% ipython --no-banner

In [1]: import numpy as np

In [2]: from numpy import linalg as LA

In [3]: np.set_printoptions(precision=2, suppress=True, linewidth=200)

In [4]: arr = np.loadtxt("case15.csv", delimiter=",")

In [5]: arr.round(2) + 0
Out[5]: 
array([[-0.22,  0.14, -0.64, -0.45],
       [-0.06, -0.58, -0.07, -0.22],
       [-0.16,  0.  , -0.38, -0.13],
       [-0.1 , -0.51,  0.15, -0.43],
       [ 0.13, -0.37, -0.07, -0.08],
       [-0.13, -0.44,  0.13,  0.4 ],
       [ 0.1 ,  0.23,  0.58, -0.61],
       [ 0.93, -0.09, -0.24, -0.06]])

In [6]: # orthonormal columns

In [7]: def softmax(z):
   ...:     e = np.exp(z - z.max(axis=-1, keepdims=True))
   ...:     return e / e.sum(axis=-1, keepdims=True)
   ...: 

In [8]: softmax(arr[6] + -1)
Out[8]: array([0.23, 0.27, 0.38, 0.12])

In [9]: np.round(softmax(10 * arr[6]), 2) + 0
Out[9]: array([0.01, 0.03, 0.96, 0.  ])

In [10]: softmax(arr).sum(axis=1)
Out[10]: array([1., 1., 1., 1., 1., 1., 1., 1.])

In [11]: S = arr @ arr.T / np.sqrt(4)

In [12]: softmax(S + np.triu(np.full(S.shape, -np.inf), 1))
Out[12]: 
array([[1.  , 0.  , 0.  , 0.  , 0.  , 0.  , 0.  , 0.  ],
       [0.46, 0.54, 0.  , 0.  , 0.  , 0.  , 0.  , 0.  ],
       [0.36, 0.31, 0.33, 0.  , 0.  , 0.  , 0.  , 0.  ],
       [0.23, 0.27, 0.22, 0.28, 0.  , 0.  , 0.  , 0.  ],
       [0.19, 0.21, 0.19, 0.21, 0.2 , 0.  , 0.  , 0.  ],
       [0.14, 0.17, 0.15, 0.17, 0.17, 0.2 , 0.  , 0.  ],
       [0.13, 0.13, 0.13, 0.15, 0.13, 0.12, 0.2 , 0.  ],
       [0.11, 0.12, 0.11, 0.11, 0.13, 0.11, 0.11, 0.19]])

In [13]: softmax(S)
Out[13]: 
array([[0.17, 0.12, 0.14, 0.12, 0.12, 0.1 , 0.11, 0.12],
       [0.12, 0.14, 0.12, 0.14, 0.13, 0.12, 0.11, 0.12],
       [0.14, 0.13, 0.13, 0.12, 0.12, 0.12, 0.11, 0.12],
       [0.12, 0.14, 0.12, 0.15, 0.13, 0.12, 0.13, 0.11],
       [0.12, 0.13, 0.12, 0.13, 0.13, 0.13, 0.11, 0.13],
       [0.11, 0.14, 0.12, 0.13, 0.13, 0.15, 0.11, 0.12],
       [0.12, 0.12, 0.11, 0.14, 0.12, 0.1 , 0.18, 0.12],
       [0.11, 0.12, 0.11, 0.11, 0.13, 0.11, 0.11, 0.19]])

In [14]: softmax(S)[6] @ arr
Out[14]: array([ 0.06, -0.18, -0.02, -0.23])
